>>> import numpy as np
>>> from numpy import linalg as LA
>>> np.set_printoptions(precision=2, suppress=True, linewidth=100)
>>> def tidy(a):
...     return np.round(a, 2) + 0
... 
>>> K = np.array([[3, 0, 0, 0], [3, -1, 0, 0], [3, -3, -4, 0], [2, 0, 2, -4]])
>>> M2 = K / np.sqrt((K ** 2).mean(axis=1, keepdims=True))
>>> K - K.mean(axis=1, keepdims=True)
array([[ 2.25, -0.75, -0.75, -0.75],
       [ 2.5 , -1.5 , -0.5 , -0.5 ],
       [ 4.  , -2.  , -3.  ,  1.  ],
       [ 2.  ,  0.  ,  2.  , -4.  ]])
>>> LA.matrix_rank(M2) == LA.matrix_rank(K)
np.True_
>>> LA.matrix_rank(K - K.mean(axis=1, keepdims=True))
np.int64(3)
>>> rng = np.random.default_rng(9573)
>>> lab = rng.permutation(4)
>>> M2 = K[:, lab] * rng.choice([-1, 1], 4)
>>> M2
array([[ 0,  0,  0,  3],
       [ 1,  0,  0,  3],
       [ 3,  0, -4,  3],
       [ 0, -4,  2,  2]])
>>> left, _, vt = LA.svd(K.T @ M2)
>>> tidy(left @ vt)
array([[ 0.,  0.,  0.,  1.],
       [-1.,  0.,  0.,  0.],
       [ 0.,  0.,  1.,  0.],
       [ 0.,  1.,  0.,  0.]])
>>> tidy(LA.lstsq(K, M2)[0])
array([[ 0.,  0.,  0.,  1.],
       [-1.,  0.,  0.,  0.],
       [ 0.,  0.,  1.,  0.],
       [ 0.,  1.,  0.,  0.]])
>>> x0 = np.array([2, 2, -2, -1])
>>> rhs = M2 @ x0
>>> coef, lr = np.zeros(4), 1 / LA.norm(M2, 2) ** 2
>>> for i in range(6):
...     coef -= lr * M2.T @ (M2 @ coef - rhs)
...     if i % 2 == 0: print(i, round(LA.norm(M2 @ coef - rhs), 2))
... 
0 6.5
2 1.4
4 0.92
>>> tidy(coef)
array([ 1.05,  1.95, -2.46, -0.74])
>>> tidy(LA.cond(M2))
np.float64(11.38)
>>> x0 = np.array([-2, -2, -1, 3])
>>> rhs = K @ x0
>>> rhs
array([ -6,  -4,   4, -18])
>>> tidy(LA.solve(K, rhs + K[:, 0]))
array([-1., -2., -1.,  3.])
>>> tidy(LA.solve(K, -1 * rhs))
array([ 2.,  2.,  1., -3.])
>>> tidy(LA.solve(K, rhs))
array([-2., -2., -1.,  3.])
>>> F = np.array([[2.0, 0.0, 2.0, 6.0],
...     [0.0, -2.0, 0.0, 0.0],
...     [2.0, 0.0, -1.0, 3.0],
...     [6.0, 0.0, 3.0, 7.0]])
>>> F
array([[ 2.,  0.,  2.,  6.],
       [ 0., -2.,  0.,  0.],
       [ 2.,  0., -1.,  3.],
       [ 6.,  0.,  3.,  7.]])
>>> vals, V = LA.eigh(F)
>>> x0 = np.array([5, 6, 9, 7])
>>> tidy(V * np.abs(vals) @ V.T)
array([[4.86, 0.  , 1.43, 4.29],
       [0.  , 2.  , 0.  , 0.  ],
       [1.43, 0.  , 2.71, 2.14],
       [4.29, 0.  , 2.14, 8.43]])
>>> tidy(V * np.maximum(vals, 0) @ V.T)
array([[3.43, 0.  , 1.71, 5.14],
       [0.  , 0.  , 0.  , 0.  ],
       [1.71, 0.  , 0.86, 2.57],
       [5.14, 0.  , 2.57, 7.71]])
>>> E = np.eye(4, dtype=int)[rng.permutation(4)] * np.array([-4, -7, 1, -4])
>>> E
array([[ 0,  0,  1,  0],
       [ 0, -7,  0,  0],
       [-4,  0,  0,  0],
       [ 0,  0,  0, -4]])
>>> M2 = np.array([[2, 2, 0], [5, -3, 0], [-4, -5, 5], [-1, 1, 0]])
>>> np.einsum("ij,ij->i", E, E)
array([ 1, 49, 16, 16])
>>> np.einsum("ik,kj->ij", E, M2)
array([[ -4,  -5,   5],
       [-35,  21,   0],
       [ -8,  -8,   0],
       [  4,  -4,   0]])
>>> LA.matrix_rank(E @ M2)
np.int64(3)
>>> r0 = np.array([-1, 0, 2, 0])
>>> M2 = E + np.outer(r0, np.eye(4)[0])
>>> LA.matrix_rank(LA.inv(M2) - LA.inv(E), tol=1e-8)
np.int64(1)
>>> tidy(LA.det(M2) / LA.det(E)), tidy(1 + LA.solve(E, r0)[0])
(np.float64(0.5), np.float64(0.5))
>>> LA.matrix_rank(M2 - E)
np.int64(1)
>>> tidy(LA.det(E))
np.float64(112.0)
>>> E @ E
array([[-4,  0,  0,  0],
       [ 0, 49,  0,  0],
       [ 0,  0, -4,  0],
       [ 0,  0,  0, 16]])
>>> proj = np.triu(np.array([[-2, -2, -2, 1], [-2, 0, 2, -2], [-2, -2, -2, -1], [1, 1, -1, 0]]), 1) + np.eye(4)
>>> M2 = proj @ E @ LA.inv(proj)
>>> M2
array([[  8.,  30., -43.,   5.],
       [ -8., -23.,  30.,   0.],
       [ -4.,  -8.,   8.,   0.],
       [  0.,   0.,   0.,  -4.]])
>>> np.trace(M2), np.trace(E)
(np.float64(-11.0), np.int64(-11))
>>> tidy(LA.norm(K, 2))
np.float64(6.6)
>>> tidy(LA.norm(K, axis=0))
array([5.57, 3.16, 4.47, 4.  ])
>>> tidy(LA.norm(K, "nuc"))
np.float64(14.81)
>>> tidy(LA.norm(K, 1)), tidy(LA.norm(K, np.inf))
(np.float64(11.0), np.float64(10.0))
>>> tidy(LA.norm(K[3] - K[2]))
np.float64(7.87)
>>> LA.norm(K, axis=1).argmax()
np.int64(2)
>>> J = np.load("test7.npy")
>>> J
array([[ 6.,  5.,  2.],
       [ 5., 30., 10.],
       [ 2., 10.,  9.]])
>>> x0 = np.array([3, 9, 4])
>>> a = np.maximum(J @ x0, 0)
>>> np.tanh(J @ x0)
array([1., 1., 1.])
>>> np.flatnonzero(a > 1e-9)
array([0, 1, 2])
>>> np.maximum(J @ x0, 0) - np.maximum(-J @ x0, 0)
array([ 71., 325., 132.])
>>> J.T @ a
array([ 2315., 11425.,  4580.])
>>> feats = np.load("mat.npy")
>>> feats
array([[ 1,  3,  1],
       [ 2,  2,  2],
       [-2, -1,  3],
       [-2, -1,  3]])
>>> # rows 2 and 3 are equal
>>> q, V = LA.qr(feats[:, :2])[0], LA.qr(feats[:, 2:])[0]
>>> sv = LA.svd(q.T @ V, compute_uv=False)
>>> tidy(sv)
array([0.73])
>>> tidy(LA.norm(q @ q.T - V @ V.T, 2))
np.float64(1.0)
>>> tidy(np.degrees(np.arccos(sv.clip(0, 1))))
array([43.28])
>>> x0 = np.array([2, 4, -4])
>>> rhs = feats @ x0
>>> tidy(LA.solve(feats.T @ feats, feats.T @ rhs))
array([ 2.,  4., -4.])
>>> tidy(LA.pinv(feats) @ feats)
array([[1., 0., 0.],
       [0., 1., 0.],
       [0., 0., 1.]])
>>> tidy(LA.lstsq(feats, rhs)[0])
array([ 2.,  4., -4.])
>>> rhs = rhs + 0.05 * rng.normal(size=4)
>>> tidy(rhs)
array([ 10.08,   3.92, -20.03, -20.08])
>>> coef, *_ = LA.lstsq(feats, rhs)
>>> coef.round()
array([ 2.,  4., -4.])
>>> lab = rng.permutation(3)
>>> M2 = feats[:, lab] * rng.choice([-1, 1], 3)
>>> M2
array([[ 1, -3,  1],
       [ 2, -2,  2],
       [ 3,  1, -2],
       [ 3,  1, -2]])
>>> left, _, vt = LA.svd(feats.T @ M2)
>>> tidy(left @ vt)
array([[ 0.,  0.,  1.],
       [ 0., -1.,  0.],
       [ 1.,  0.,  0.]])
>>> proj = M2 @ LA.solve(M2.T @ M2, M2.T)
>>> (np.eye(4) - proj) @ M2
array([[0., 0., 0.],
       [0., 0., 0.],
       [0., 0., 0.],
       [0., 0., 0.]])
>>> tidy(LA.eigvalsh(proj))
array([0., 1., 1., 1.])
>>> proj
array([[1. , 0. , 0. , 0. ],
       [0. , 1. , 0. , 0. ],
       [0. , 0. , 0.5, 0.5],
       [0. , 0. , 0.5, 0.5]])
>>> np.allclose(proj @ proj, proj)
True
>>> q, R = LA.qr(feats)
>>> tidy(np.abs(np.diag(R)))
array([3.61, 2.39, 3.29])
>>> tidy(np.trace(q @ q.T))
np.float64(3.0)
>>> tidy(abs(R[0, 0])), tidy(LA.norm(feats[:, 0]))
(np.float64(3.61), np.float64(3.61))
>>> np.allclose(R.T @ R, feats.T @ feats)
True
>>> M = np.load("data.npy")
>>> M
array([[ 1.1,  0.7, -0.6],
       [ 0.4, -0.7, -0.2],
       [-1.7, -0.7, -0.3],
       [-0.3,  1.3, -1.5]])
>>> M2 = np.c_[M[:, :1] @ np.array([[-1]]), np.array([-4, 0, 2, 5])]
>>> M2
array([[-1.1, -4. ],
       [-0.4,  0. ],
       [ 1.7,  2. ],
       [ 0.3,  5. ]])
>>> LA.matrix_rank(M2)
np.int64(2)
>>> tidy(LA.lstsq(M, M2[:, 0])[0])
array([-1.,  0.,  0.])
>>> LA.matrix_rank(np.c_[M, M2])
np.int64(4)
>>> W0 = np.load("a.npy")
>>> W0
array([[0, 1, 0, 1],
       [1, 2, 1, 0],
       [0, 2, 1, 2],
       [3, 7, 3, 1]])
>>> left, sv, vt = LA.svd(W0)
>>> V = vt[:(sv > 1e-8).sum()]
>>> x0 = W0[0] + -1 * W0[3] + rng.integers(2) * np.eye(4)[3]
>>> x0
array([-3., -6., -3.,  1.])
>>> np.allclose(V.T @ V @ x0, x0)
False
>>> tidy(V.T @ V)
array([[ 0.33,  0.33,  0.  , -0.33],
       [ 0.33,  0.83,  0.  ,  0.17],
       [ 0.  ,  0.  ,  1.  ,  0.  ],
       [-0.33,  0.17,  0.  ,  0.83]])
>>> LA.matrix_rank(np.vstack([W0, x0]))
np.int64(4)
>>> left, sv, vt = LA.svd(W0)
>>> tidy(sv)
array([8.97, 2.1 , 0.43, 0.  ])
>>> np.argmax(sv[:-1] / (sv[1:] + 1e-6)) + 1
np.int64(3)
>>> M2 = left[:, :3] @ np.diag(sv[:3]) @ vt[:3]
>>> tidy(LA.norm(W0 - M2, 2)), tidy(sv[3])
(np.float64(0.0), np.float64(0.0))
>>> tidy(M2)
array([[0., 1., 0., 1.],
       [1., 2., 1., 0.],
       [0., 2., 1., 2.],
       [3., 7., 3., 1.]])
>>> LA.matrix_rank(M2)
np.int64(3)
>>> tidy(LA.norm(W0 - M2) / LA.norm(W0))
np.float64(0.0)
